% python3 -q
>>> import numpy as np
>>> import numpy.linalg as la
>>> np.set_printoptions(suppress=True, linewidth=200)
>>> E = np.loadtxt("run16.csv", delimiter=",")
>>> E
array([[ 1.113, -1.286,  1.237, -0.19 ,  1.188],
       [-0.253,  0.111, -0.16 , -0.074, -0.256],
       [-0.131,  0.329, -0.179,  0.008, -0.105],
       [ 1.073, -0.877,  0.79 , -0.047,  0.866],
       [ 0.782, -0.503,  0.706,  0.13 ,  0.51 ],
       [-3.31 ,  3.311, -3.212, -0.267, -3.084],
       [-0.012,  0.22 ,  0.01 , -0.056, -0.364],
       [ 1.939, -1.975,  1.714, -0.023,  1.843],
       [-0.037,  0.039,  0.001,  0.036, -0.114],
       [-0.608,  0.561, -0.547,  0.276, -0.746],
       [-0.372,  0.357, -0.424,  0.103, -0.223],
       [-1.275,  1.436, -1.453,  0.01 , -1.42 ]])
>>> cen = E - E.mean(axis=0)
>>> left, sigma, Vh = la.svd(cen, full_matrices=False)
>>> np.round(cen.mean(axis=0), 3) + 0
array([0., 0., 0., 0., 0.])
>>> np.round(Vh[0] * np.sign(Vh[0, np.abs(Vh[0]).argmax()]), 3)
array([-0.511,  0.513, -0.491, -0.011, -0.484])
>>> C2 = np.cov(E, rowvar=False)
>>> round(float(np.corrcoef(E[:, 2], E[:, 4])[0, 1]), 3)
0.991
>>> np.argwhere(np.triu(np.abs(np.corrcoef(E.T)) > 0.8, 1))
array([[0, 1],
       [0, 2],
       [0, 4],
       [1, 2],
       [1, 4],
       [2, 4]])
>>> np.round(np.corrcoef(E.T), 3)
array([[ 1.   , -0.994,  0.996,  0.223,  0.993],
       [-0.994,  1.   , -0.995, -0.197, -0.996],
       [ 0.996, -0.995,  1.   ,  0.211,  0.991],
       [ 0.223, -0.197,  0.211,  1.   ,  0.179],
       [ 0.993, -0.996,  0.991,  0.179,  1.   ]])
>>> dist = la.norm(E[:, None] - E[None], axis=-1)
>>> np.unravel_index(dist.round(6).argmax(), dist.shape)
(np.int64(5), np.int64(7))
>>> dist[9].round(3)
array([3.676, 0.917, 0.948, 3.063, 2.497, 5.266, 1.019, 4.982, 1.164, 0.   , 0.645, 1.599])
>>> C = E[[4, 3]].astype(float)
>>> for _ in range(4):
...     lab = la.norm(E[:, None] - C, axis=-1).argmin(axis=1)
...     C = np.array([E[lab == j].mean(axis=0) for j in range(2)])
... 
>>> lab
array([1, 0, 0, 1, 1, 0, 0, 1, 0, 0, 0, 0])
>>> np.round(C[1] - C[0], 3)
array([ 1.976, -1.956,  1.857, -0.037,  1.891])
>>> [round(float(x), 3) for x in la.svd(E, compute_uv=False)[:3]]
[8.747, 0.52, 0.382]
>>> la.cond(E) > 100
np.False_
>>> round(float(la.norm(E, 2) / la.norm(E)), 3)
0.996
>>> m1 = np.load("m.npy")
>>> m1
array([[ 3.,  8., -4.,  7.],
       [ 0., -5.,  4., -7.],
       [ 0.,  6., -2.,  6.],
       [ 0.,  6., -4.,  8.]])
>>> rng = np.random.default_rng(81232)
>>> A2 = m1 + rng.integers(-2, 3, (4, 3)) @ rng.integers(-2, 3, (3, 4))
>>> A2
array([[  6.,   2.,   0.,   2.],
       [  0.,  -7.,   4., -13.],
       [ -6.,  16., -11.,   6.],
       [ -3.,   4.,  -4.,   5.]])
>>> A2 - m1
array([[ 3., -6.,  4., -5.],
       [ 0., -2.,  0., -6.],
       [-6., 10., -9.,  0.],
       [-3., -2.,  0., -3.]])
>>> np.round(la.svd(A2 - m1, compute_uv=False), 3) + 0
array([17.021,  8.198,  2.844,  0.   ])
>>> O, Rm = la.qr(m1)
>>> abs(Rm[0, 0]), round(la.norm(m1[:, 0]), 3)
(np.float64(3.0), np.float64(3.0))
>>> Rm.round(3)
array([[ 3.   ,  8.   , -4.   ,  7.   ],
       [ 0.   ,  9.849, -5.686, 12.083],
       [ 0.   ,  0.   , -1.916,  1.722],
       [ 0.   ,  0.   ,  0.   ,  0.212]])
>>> np.round(np.abs(np.diag(Rm)), 3)
array([3.   , 9.849, 1.916, 0.212])
>>> np.round(O.T @ O, 3) + 0
array([[1., 0., 0., 0.],
       [0., 1., 0., 0.],
       [0., 0., 1., 0.],
       [0., 0., 0., 1.]])
